In [1]: import numpy as np

In [2]: np.set_printoptions(suppress=True, linewidth=200)

In [3]: def tidy(a):
   ...:     return np.round(a, 2) + 0
   ...: 

In [4]: mat = np.load("m.npy")

In [5]: mat
Out[5]: 
array([[ 2,  0, 30,  0],
       [ 2, 16,  0, 16],
       [ 2,  0, 44,  0],
       [ 2,  0, 30,  0],
       [ 2,  0, 51,  0],
       [ 2,  0, 51,  0],
       [ 2,  0, 16,  0],
       [ 2, 40,  0, 40],
       [ 2,  0, 51,  0],
       [ 2,  0, 58,  0],
       [ 2,  0, 51,  0],
       [ 2, 16,  0, 16],
       [ 2,  0, 37,  0],
       [ 2, 40,  0, 40],
       [ 2, 56,  0, 56],
       [ 2, 48,  0, 48],
       [ 2, 64,  0, 64],
       [ 2,  0, 16,  0],
       [ 2, 56,  0, 56],
       [ 2, 24,  0, 24],
       [ 2,  0, 51,  0],
       [ 2,  0, 37,  0],
       [ 2,  0, 16,  0],
       [ 2,  0, 30,  0],
       [ 2, 64,  0, 64],
       [ 2, 64,  0, 64],
       [ 2,  0, 65,  0],
       [ 2,  0,  9,  0],
       [ 2,  0, 37,  0],
       [ 2,  0, 44,  0],
       [ 2, 72,  0, 72]])

In [6]: tidy(mat @ np.linalg.pinv(mat) @ mat)
Out[6]: 
array([[ 2.,  0., 30.,  0.],
       [ 2., 16.,  0., 16.],
       [ 2.,  0., 44.,  0.],
       [ 2.,  0., 30.,  0.],
       [ 2.,  0., 51.,  0.],
       [ 2.,  0., 51.,  0.],
       [ 2.,  0., 16.,  0.],
       [ 2., 40.,  0., 40.],
       [ 2.,  0., 51.,  0.],
       [ 2.,  0., 58.,  0.],
       [ 2.,  0., 51.,  0.],
       [ 2., 16.,  0., 16.],
       [ 2.,  0., 37.,  0.],
       [ 2., 40.,  0., 40.],
       [ 2., 56.,  0., 56.],
       [ 2., 48.,  0., 48.],
       [ 2., 64.,  0., 64.],
       [ 2.,  0., 16.,  0.],
       [ 2., 56.,  0., 56.],
       [ 2., 24.,  0., 24.],
       [ 2.,  0., 51.,  0.],
       [ 2.,  0., 37.,  0.],
       [ 2.,  0., 16.,  0.],
       [ 2.,  0., 30.,  0.],
       [ 2., 64.,  0., 64.],
       [ 2., 64.,  0., 64.],
       [ 2.,  0., 65.,  0.],
       [ 2.,  0.,  9.,  0.],
       [ 2.,  0., 37.,  0.],
       [ 2.,  0., 44.,  0.],
       [ 2., 72.,  0., 72.]])
